In [1]: import numpy as np

In [2]: from numpy import linalg as LA

In [3]: np.set_printoptions(precision=2, suppress=True, linewidth=200)

In [4]: m1 = np.array([[1.0, -2.67, 1.3, -6.71],
   ...:     [1.0, -9.67, -6.45, -10.06],
   ...:     [1.0, -6.77, -4.11, -4.1],
   ...:     [1.0, -4.32, -2.82, -7.47],
   ...:     [1.0, -4.23, -2.59, -7.77],
   ...:     [1.0, -6.08, -4.48, -3.74],
   ...:     [1.0, -6.2, -2.15, -7.11],
   ...:     [1.0, -2.55, 0.82, -4.89],
   ...:     [1.0, -5.09, -2.21, -6.38],
   ...:     [1.0, -6.42, -3.72, -3.95]])

In [5]: print(m1.mean(axis=0))
[ 1.   -5.4  -2.64 -6.22]

In [6]: print(np.abs(m1).max())
10.06

In [7]: np.zeros(10, 4)
Traceback (most recent call last):
  Cell In[7], line 1
    np.zeros(10, 4)
TypeError: Cannot interpret '4' as a data type


In [8]: print(np.count_nonzero(m1))
40

In [9]: rng = np.random.default_rng(51)

In [10]: z = rng.integers(0, 2, 5)

In [11]: arr = (z[:, None] == z) * 3 + np.eye(5)

In [12]: print(arr)
[[4. 0. 0. 3. 3.]
 [0. 4. 3. 0. 0.]
 [0. 3. 4. 0. 0.]
 [3. 0. 0. 4. 3.]
 [3. 0. 0. 3. 4.]]

In [13]: print(arr @ arr)
[[34.  0.  0. 33. 33.]
 [ 0. 25. 24.  0.  0.]
 [ 0. 24. 25.  0.  0.]
 [33.  0.  0. 34. 33.]
 [33.  0.  0. 33. 34.]]

In [14]: print(round(float(LA.det(arr)), 2))
70.0

In [15]: print(np.flatnonzero(LA.matrix_power((arr != 0) + (arr.T != 0) + np.eye(5), 5)[2]))
[1 2]

In [16]: print(np.sort(LA.eigvals(arr).real))
[ 1.  1.  1.  7. 10.]

In [17]: O, _ = LA.qr(np.array([[0.6, 1.0, 0.8, -1.6, -1.5, -0.2, -0.2],
    ...:     [-0.6, -1.7, -2.0, -0.4, -1.2, 1.3, -0.6],
    ...:     [-1.6, -1.5, 0.0, 0.7, -1.0, 1.3, 1.7],
    ...:     [-0.6, -2.8, 1.2, 0.6, 0.5, 1.8, -0.2],
    ...:     [0.6, 0.9, 0.1, -1.1, 1.4, -1.2, 0.0],
    ...:     [0.0, 0.2, -1.6, -0.8, -0.3, -0.5, -0.3],
    ...:     [0.8, -0.6, -1.3, 1.3, -0.1, 0.1, 0.4]]))

In [18]: K = O[:, :7]

In [19]: print(K)
[[-0.28  0.09 -0.24  0.57  0.68 -0.22  0.13]
 [ 0.28 -0.34  0.58  0.44  0.1   0.47  0.22]
 [ 0.74  0.17  0.03 -0.12  0.17 -0.46  0.4 ]
 [ 0.28 -0.72 -0.49  0.24 -0.17 -0.16 -0.21]
 [-0.28  0.05 -0.02  0.36 -0.62 -0.24  0.59]
 [-0.    0.07  0.51  0.3  -0.15 -0.56 -0.56]
 [-0.37 -0.56  0.32 -0.44  0.24 -0.35  0.27]]

In [20]: # columns are unit length and at right angles

In [21]: Y = np.array([[3, 9, -5],
    ...:     [-8, 2, 2],
    ...:     [5, 3, -5],
    ...:     [-6, 6, 8],
    ...:     [9, 2, -1],
    ...:     [-9, 4, -7],
    ...:     [1, -6, -3]])

In [22]: print(LA.matrix_rank(K @ Y))
3
